$ python -q
>>> import numpy as np
>>> np.set_printoptions(precision=4, suppress=True, linewidth=140)
>>> tidy = lambda a: np.round(a, 4) + 0
>>> X = np.loadtxt("sample10.csv", delimiter=",")
>>> print(X)
[[ -1.  -1.  -1.  -1.  -1.  -1.  -1.  -1.  -1.  -1.]
 [ -1.  -2.  -2.  -2.  -2.  -2.  -2.  -2.  -2.  -2.]
 [ -1.  -2.  -3.  -3.  -3.  -3.  -3.  -3.  -3.  -3.]
 [ -1.  -2.  -3.  -4.  -4.  -4.  -4.  -4.  -4.  -4.]
 [ -1.  -2.  -3.  -4.  -5.  -5.  -5.  -5.  -5.  -5.]
 [ -1.  -2.  -3.  -4.  -5.  -6.  -6.  -6.  -6.  -6.]
 [ -1.  -2.  -3.  -4.  -5.  -6.  -7.  -7.  -7.  -7.]
 [ -1.  -2.  -3.  -4.  -5.  -6.  -7.  -8.  -8.  -8.]
 [ -1.  -2.  -3.  -4.  -5.  -6.  -7.  -8.  -9.  -9.]
 [ -1.  -2.  -3.  -4.  -5.  -6.  -7.  -8.  -9. -10.]]
>>> print(tidy(np.linalg.eigvalsh(X).min()))
-44.7661
>>> print([round(float(np.linalg.det(X[:i, :i])), 2) + 0 for i in range(1, 11)])
[-1.0, 1.0, -1.0, 1.0, -1.0, 1.0, -1.0, 1.0, -1.0, 1.0]
>>> Uu, sig, Vh = np.linalg.svd(X, full_matrices=False)
>>> print(tidy(sig / sig[0]))
[1.     0.1128 0.0418 0.0223 0.0144 0.0104 0.0082 0.0069 0.0061 0.0057]
>>> print(tidy(Vh @ Vh.T))
[[1. 0. 0. 0. 0. 0. 0. 0. 0. 0.]
 [0. 1. 0. 0. 0. 0. 0. 0. 0. 0.]
 [0. 0. 1. 0. 0. 0. 0. 0. 0. 0.]
 [0. 0. 0. 1. 0. 0. 0. 0. 0. 0.]
 [0. 0. 0. 0. 1. 0. 0. 0. 0. 0.]
 [0. 0. 0. 0. 0. 1. 0. 0. 0. 0.]
 [0. 0. 0. 0. 0. 0. 1. 0. 0. 0.]
 [0. 0. 0. 0. 0. 0. 0. 1. 0. 0.]
 [0. 0. 0. 0. 0. 0. 0. 0. 1. 0.]
 [0. 0. 0. 0. 0. 0. 0. 0. 0. 1.]]
>>> print(tidy(sig))
[44.7661  5.0489  1.873   1.      0.6431  0.4652  0.3662  0.308   0.2738  0.2557]
>>> t = np.radians(45)
>>> r_ = np.eye(10)
>>> r_[6, 6] = r_[3, 3] = np.cos(t)
>>> r_[6, 3], r_[3, 6] = -np.sin(t), np.sin(t)
>>> print(tidy(r_))
[[ 1.      0.      0.      0.      0.      0.      0.      0.      0.      0.    ]
 [ 0.      1.      0.      0.      0.      0.      0.      0.      0.      0.    ]
 [ 0.      0.      1.      0.      0.      0.      0.      0.      0.      0.    ]
 [ 0.      0.      0.      0.7071  0.      0.      0.7071  0.      0.      0.    ]
 [ 0.      0.      0.      0.      1.      0.      0.      0.      0.      0.    ]
 [ 0.      0.      0.      0.      0.      1.      0.      0.      0.      0.    ]
 [ 0.      0.      0.     -0.7071  0.      0.      0.7071  0.      0.      0.    ]
 [ 0.      0.      0.      0.      0.      0.      0.      1.      0.      0.    ]
 [ 0.      0.      0.      0.      0.      0.      0.      0.      1.      0.    ]
 [ 0.      0.      0.      0.      0.      0.      0.      0.      0.      1.    ]]
>>> out = X @ r_.T
>>> print(np.allclose(X @ X.T, out @ out.T))
True
>>> print(tidy(np.linalg.det(r_)), tidy(np.trace(r_)))
1.0 9.4142
>>> print(tidy(np.abs(out - X).max(axis=0)))
[0.     0.     0.     3.7782 0.     0.     4.8787 0.     0.     0.    ]
